% ipython --no-banner

In [1]: import numpy as np

In [2]: from numpy import linalg as LA

In [3]: np.set_printoptions(precision=2, suppress=True, linewidth=100)

In [4]: Q, _ = LA.qr(np.array([[-1.4, -0.3, 0.8, -0.9, -0.4, 0.4, 2.7],
   ...:     [-1.4, 0.5, -1.1, 0.5, -1.0, -2.8, 0.8],
   ...:     [-1.1, 0.7, -0.3, 0.2, -0.3, 0.1, 0.0],
   ...:     [-0.2, 2.1, -1.0, -1.2, -1.2, -0.7, 0.9],
   ...:     [1.3, 0.5, 0.6, 1.4, 0.1, -0.1, -0.5],
   ...:     [0.4, 1.6, -0.2, -0.3, -0.1, 0.4, -0.5],
   ...:     [-1.0, 0.2, 0.3, 0.1, -0.9, -2.5, 0.9]]))

In [5]: vals = np.array([1, -2, 0, -2, -1, 2, -2])

In [6]: W0 = Q @ np.diag(vals) @ Q.T

In [7]: print(W0.round(2) + 0)
[[-0.18  0.09  1.04  0.31  0.22 -0.55  0.38]
 [ 0.09 -0.77  0.36  0.24 -1.09 -0.42  0.32]
 [ 1.04  0.36 -0.77  0.26 -0.15 -0.58 -0.49]
 [ 0.31  0.24  0.26 -1.37  0.35 -0.98 -0.53]
 [ 0.22 -1.09 -0.15  0.35 -0.49 -0.49 -0.82]
 [-0.55 -0.42 -0.58 -0.98 -0.49 -0.43  0.98]
 [ 0.38  0.32 -0.49 -0.53 -0.82  0.98  0.  ]]

In [8]: vals, evecs = LA.eigh(W0)

In [9]: print(np.abs(evecs[:, -1]).round(6).argmax())
5

In [10]: print(vals.round(2) + 0)
[-2. -2. -2. -1.  0.  1.  2.]

In [11]: print(np.round(evecs.T @ W0 @ evecs, 2) + 0)
[[-2.  0.  0.  0.  0.  0.  0.]
 [ 0. -2.  0.  0.  0.  0.  0.]
 [ 0.  0. -2.  0.  0.  0.  0.]
 [ 0.  0.  0. -1.  0.  0.  0.]
 [ 0.  0.  0.  0.  0.  0.  0.]
 [ 0.  0.  0.  0.  0.  1.  0.]
 [ 0.  0.  0.  0.  0.  0.  2.]]

In [12]: print(np.round(evecs @ np.diag(vals) @ evecs.T, 2) + 0)
[[-0.18  0.09  1.04  0.31  0.22 -0.55  0.38]
 [ 0.09 -0.77  0.36  0.24 -1.09 -0.42  0.32]
 [ 1.04  0.36 -0.77  0.26 -0.15 -0.58 -0.49]
 [ 0.31  0.24  0.26 -1.37  0.35 -0.98 -0.53]
 [ 0.22 -1.09 -0.15  0.35 -0.49 -0.49 -0.82]
 [-0.55 -0.42 -0.58 -0.98 -0.49 -0.43  0.98]
 [ 0.38  0.32 -0.49 -0.53 -0.82  0.98  0.  ]]

In [13]: print(np.unique(vals.round(6) + 0, return_counts=True)[1])
[3 1 1 1 1]

In [14]: print(LA.eigvalsh(W0 + -3 * np.eye(7)))
[-5. -5. -5. -4. -3. -2. -1.]

In [15]: A2 = np.array([[0, 1, -1],
    ...:     [2, 2, 1],
    ...:     [-1, -2, 2],
    ...:     [-1, 3, 0],
    ...:     [-1, 2, -3],
    ...:     [0, 3, -3],
    ...:     [-3, 1, 1]])

In [16]: print(LA.matrix_rank(W0 @ A2))
3

In [17]: print(np.vstack([W0, A2.T]).shape)
(10, 7)

In [18]: print(np.einsum("ij,ij->i", W0, W0))
[1.72 2.25 2.48 3.46 2.53 3.16 2.39]

In [19]: A2 @ W0
Traceback (most recent call last):
  Cell In[19], line 1
    A2 @ W0
ValueError: matmul: Input operand 1 has a mismatch in its core dimension 0, with gufunc signature (n?,k),(k,m?)->(n?,m?) (size 7 is different from 3)


In [20]: print(np.round(W0 @ LA.pinv(W0) @ W0, 2) + 0)
[[-0.18  0.09  1.04  0.31  0.22 -0.55  0.38]
 [ 0.09 -0.77  0.36  0.24 -1.09 -0.42  0.32]
 [ 1.04  0.36 -0.77  0.26 -0.15 -0.58 -0.49]
 [ 0.31  0.24  0.26 -1.37  0.35 -0.98 -0.53]
 [ 0.22 -1.09 -0.15  0.35 -0.49 -0.49 -0.82]
 [-0.55 -0.42 -0.58 -0.98 -0.49 -0.43  0.98]
 [ 0.38  0.32 -0.49 -0.53 -0.82  0.98  0.  ]]

In [21]: C2 = W0.T @ W0

In [22]: print(LA.matrix_rank(C2))
6

In [23]: print(np.round(LA.eigvalsh(C2)[::-1], 2) + 0)
[4. 4. 4. 4. 1. 1. 0.]

In [24]: print(np.round(LA.svd(W0, compute_uv=False) ** 2, 2) + 0)
[4. 4. 4. 4. 1. 1. 0.]

In [25]: print((W0 @ W0.T).shape)
(7, 7)

In [26]: print(np.allclose(C2, C2.T))
True

In [27]: X = np.load("run3.npy")

In [28]: print(X)
[[0 0 0 5 0 0 0 0 0]
 [0 0 0 0 0 5 0 0 0]
 [0 0 0 0 0 0 0 2 0]
 [0 0 0 0 5 0 0 0 0]
 [5 0 0 0 0 0 0 0 0]
 [0 0 3 0 0 0 0 0 0]
 [0 0 0 0 0 0 0 0 0]
 [0 5 0 0 0 0 0 0 0]
 [0 0 0 0 0 0 0 0 3]]

In [29]: rng = np.random.default_rng(46869)

In [30]: z = rng.permutation(9)

In [31]: print(z)
[2 5 3 6 8 4 1 7 0]

In [32]: A2 = X[z][:, z]

In [33]: print(np.trace(A2))
3

In [34]: print(round(LA.det(A2), 2), np.round(LA.det(X[z]), 2))
0.0 0.0

In [35]: print(X.T @ X)
[[25  0  0  0  0  0  0  0  0]
 [ 0 25  0  0  0  0  0  0  0]
 [ 0  0  9  0  0  0  0  0  0]
 [ 0  0  0 25  0  0  0  0  0]
 [ 0  0  0  0 25  0  0  0  0]
 [ 0  0  0  0  0 25  0  0  0]
 [ 0  0  0  0  0  0  0  0  0]
 [ 0  0  0  0  0  0  0  4  0]
 [ 0  0  0  0  0  0  0  0  9]]

In [36]: print(X @ X.T)
[[25  0  0  0  0  0  0  0  0]
 [ 0 25  0  0  0  0  0  0  0]
 [ 0  0  4  0  0  0  0  0  0]
 [ 0  0  0 25  0  0  0  0  0]
 [ 0  0  0  0 25  0  0  0  0]
 [ 0  0  0  0  0  9  0  0  0]
 [ 0  0  0  0  0  0  0  0  0]
 [ 0  0  0  0  0  0  0 25  0]
 [ 0  0  0  0  0  0  0  0  9]]

In [37]: print(LA.pinv(X))
[[0.   0.   0.   0.   0.2  0.   0.   0.   0.  ]
 [0.   0.   0.   0.   0.   0.   0.   0.2  0.  ]
 [0.   0.   0.   0.   0.   0.33 0.   0.   0.  ]
 [0.2  0.   0.   0.   0.   0.   0.   0.   0.  ]
 [0.   0.   0.   0.2  0.   0.   0.   0.   0.  ]
 [0.   0.2  0.   0.   0.   0.   0.   0.   0.  ]
 [0.   0.   0.   0.   0.   0.   0.   0.   0.  ]
 [0.   0.   0.5  0.   0.   0.   0.   0.   0.  ]
 [0.   0.   0.   0.   0.   0.   0.   0.   0.33]]

In [38]: U, s, Vh = LA.svd(X)

In [39]: evecs = Vh[:(s > 1e-8).sum()]

In [40]: vec = X[7] + -2 * X[6] + rng.integers(2) * np.eye(9)[3]

In [41]: print(vec)
[0. 5. 0. 1. 0. 0. 0. 0. 0.]

In [42]: print(np.diag(evecs.T @ evecs))
[1. 1. 1. 1. 1. 1. 0. 1. 1.]

In [43]: print(evecs.T @ evecs)
[[1. 0. 0. 0. 0. 0. 0. 0. 0.]
 [0. 1. 0. 0. 0. 0. 0. 0. 0.]
 [0. 0. 1. 0. 0. 0. 0. 0. 0.]
 [0. 0. 0. 1. 0. 0. 0. 0. 0.]
 [0. 0. 0. 0. 1. 0. 0. 0. 0.]
 [0. 0. 0. 0. 0. 1. 0. 0. 0.]
 [0. 0. 0. 0. 0. 0. 0. 0. 0.]
 [0. 0. 0. 0. 0. 0. 0. 1. 0.]
 [0. 0. 0. 0. 0. 0. 0. 0. 1.]]

In [44]: print(round(LA.norm(vec - evecs.T @ evecs @ vec), 2))
0.0

In [45]: C2 = X.T @ X

In [46]: print((X @ X.T).shape)
(9, 9)

In [47]: print(C2)
[[25  0  0  0  0  0  0  0  0]
 [ 0 25  0  0  0  0  0  0  0]
 [ 0  0  9  0  0  0  0  0  0]
 [ 0  0  0 25  0  0  0  0  0]
 [ 0  0  0  0 25  0  0  0  0]
 [ 0  0  0  0  0 25  0  0  0]
 [ 0  0  0  0  0  0  0  0  0]
 [ 0  0  0  0  0  0  0  4  0]
 [ 0  0  0  0  0  0  0  0  9]]

In [48]: print(LA.matrix_rank(C2))
8

In [49]: print(LA.eigvalsh(C2)[::-1])
[25. 25. 25. 25. 25.  9.  9.  4.  0.]

In [50]: print(LA.svd(X, compute_uv=False) ** 2)
[25. 25. 25. 25. 25.  9.  9.  4.  0.]

In [51]: print(np.allclose(C2, C2.T))
True

In [52]: print(np.diag(C2))
[25 25  9 25 25 25  0  4  9]

In [53]: print(LA.cond(C2) > 100)
True

In [54]: print(LA.matrix_rank(C2, rtol=0.1))
8

In [55]: print(np.argsort(-LA.norm(C2, axis=0).round(6), kind="stable")[:3])
[0 1 3]

In [56]: print(np.round(LA.norm(C2, 2) / LA.norm(C2), 2))
0.43

In [57]: data = np.load("dump.npy")

In [58]: print(data)
[[ 0.2  -0.11 -0.57 -0.11 -0.11 -0.11 -0.34 -0.11 -0.11 -0.34 -0.57]
 [-0.11  0.98 -0.08 -0.02 -0.02 -0.02 -0.05 -0.02 -0.02 -0.05 -0.08]
 [-0.57 -0.08  0.59 -0.08 -0.08 -0.08 -0.24 -0.08 -0.08 -0.24 -0.41]
 [-0.11 -0.02 -0.08  0.98 -0.02 -0.02 -0.05 -0.02 -0.02 -0.05 -0.08]
 [-0.11 -0.02 -0.08 -0.02  0.98 -0.02 -0.05 -0.02 -0.02 -0.05 -0.08]
 [-0.11 -0.02 -0.08 -0.02 -0.02  0.98 -0.05 -0.02 -0.02 -0.05 -0.08]
 [-0.34 -0.05 -0.24 -0.05 -0.05 -0.05  0.85 -0.05 -0.05 -0.15 -0.24]
 [-0.11 -0.02 -0.08 -0.02 -0.02 -0.02 -0.05  0.98 -0.02 -0.05 -0.08]
 [-0.11 -0.02 -0.08 -0.02 -0.02 -0.02 -0.05 -0.02  0.98 -0.05 -0.08]
 [-0.34 -0.05 -0.24 -0.05 -0.05 -0.05 -0.15 -0.05 -0.05  0.85 -0.24]
 [-0.57 -0.08 -0.41 -0.08 -0.08 -0.08 -0.24 -0.08 -0.08 -0.24  0.59]]

In [59]: print([round(float(LA.det(data[:i, :i])), 2) + 0 for i in range(1, 12)])
[0.2, 0.19, -0.22, -0.24, -0.25, -0.27, -0.41, -0.43, -0.45, -0.59, -1.0]

In [60]: print(np.all(LA.eigvalsh(data) > 0))
False

In [61]: print(round(float(LA.eigvalsh(data).min()), 2))
-1.0

In [62]: J = np.loadtxt("layer16.csv", delimiter=",")

In [63]: print(J)
[[  3.97  -0.06   4.02  -0.04 -11.94 -12.17 -12.18  -8.13 -11.82]
 [ -5.11  -0.02  -4.93   0.08  15.1   15.04  14.89  10.3   15.04]
 [ -0.98   0.06  -1.16  -0.1    3.01   3.11   3.1    1.94   2.95]
 [  2.98  -0.05   2.94  -0.04  -8.75  -8.83  -9.    -6.01  -8.99]
 [  4.06   0.06   3.99   0.17 -11.97 -11.98 -12.03  -7.92 -12.13]
 [ -4.78  -0.04  -5.02   0.08  14.88  15.1   15.12  10.09  14.88]
 [  2.78  -0.08   3.02  -0.04  -9.03  -9.02  -9.07  -6.11  -9.18]
 [ -1.15  -0.07  -0.89   0.11   2.92   3.05   3.11   2.03   3.19]
 [  0.89  -0.09   1.01   0.1   -2.98  -3.08  -3.    -2.18  -2.87]
 [  1.91   0.     1.9    0.25  -5.9   -5.97  -6.16  -4.03  -6.  ]
 [ -1.93  -0.06  -1.88  -0.12   5.9    5.86   5.98   3.93   5.88]
 [ -0.94   0.21  -0.91   0.     3.16   3.17   2.96   2.07   2.85]
 [  2.06   0.06   1.98  -0.13  -6.08  -5.92  -5.95  -3.92  -5.95]]

In [64]: Q, evecs = LA.qr(J[:, :1])[0], LA.qr(J[:, 1:])[0]

In [65]: s = LA.svd(Q.T @ evecs, compute_uv=False)

In [66]: print(np.round(LA.norm(Q @ Q.T - evecs @ evecs.T, 2), 2))
1.0

In [67]: print(s)
[1.]

In [68]: A = np.load("test1.npy")

In [69]: print(A)
[[-5 -4 -3  4  0  0]
 [ 0 -2  2  4  2 -1]
 [ 0  0  3 -5  2 -3]
 [ 0  0  0 -3  2  5]
 [ 0  0  0  0  3 -4]
 [ 0  0  0  0  0  4]]

In [70]: def softmax(z):
    ...:     e = np.exp(z - z.max(axis=-1, keepdims=True))
    ...:     return e / e.sum(axis=-1, keepdims=True)
    ...: 

In [71]: print(np.round(softmax(10 * A[2]), 2) + 0)
[0. 0. 1. 0. 0. 0.]

In [72]: print(np.round(softmax(A[2]), 2) + 0)
[0.03 0.03 0.68 0.   0.25 0.  ]

In [73]: S = A @ A.T / np.sqrt(6)

In [74]: print(np.round(softmax(S), 2) + 0)
[[1.   0.   0.   0.   0.   0.  ]
 [0.01 0.99 0.   0.   0.   0.  ]
 [0.   0.   1.   0.   0.   0.  ]
 [0.   0.   0.   1.   0.   0.  ]
 [0.   0.   0.05 0.   0.94 0.  ]
 [0.   0.   0.   0.84 0.   0.16]]

In [75]: print(np.round(softmax(S)[2] @ A, 2) + 0)
[ 0.  0.  3. -5.  2. -3.]

In [76]: print(np.round(softmax(S + np.triu(np.full(S.shape, -np.inf), 1)), 2) + 0)
[[1.   0.   0.   0.   0.   0.  ]
 [0.01 0.99 0.   0.   0.   0.  ]
 [0.   0.   1.   0.   0.   0.  ]
 [0.   0.   0.   1.   0.   0.  ]
 [0.   0.   0.05 0.   0.94 0.  ]
 [0.   0.   0.   0.84 0.   0.16]]

In [77]: print(softmax(S).round(6).argmax(axis=1))
[0 1 2 3 4 3]

In [78]: print(np.prod(np.diag(A)), round(LA.det(A), 2))
-1080 -1080.0

In [79]: print(np.sort(LA.eigvals(A)))
[-5. -3. -2.  3.  3.  4.]

In [80]: print([int(LA.matrix_rank(LA.matrix_power(A, p))) for p in range(1, 7)])
[6, 6, 6, 6, 6, 6]

In [81]: print(A @ A)
[[ 25  28  -2 -33  -6  33]
 [  0   4   2 -30  14   4]
 [  0   0   9   0   2 -54]
 [  0   0   0   9   0  -3]
 [  0   0   0   0   9 -28]
 [  0   0   0   0   0  16]]

In [82]: E = np.array([[5, 4, 5, 4], [-6, 8, -6, 8], [5, 4, 5, 4], [-6, 8, -6, 8]])

In [83]: print(np.abs(np.diag(LA.qr(E)[1])) > 1e-9)
[ True  True False False]

In [84]: print(np.unique(E.round(6), axis=0).shape)
(2, 4)

In [85]: print(round(np.trace(LA.pinv(E) @ E), 2))
2.0

In [86]: try:
    ...:     LA.inv(E)
    ...: except LA.LinAlgError as e:
    ...:     print(e)
    ...: 
Singular matrix
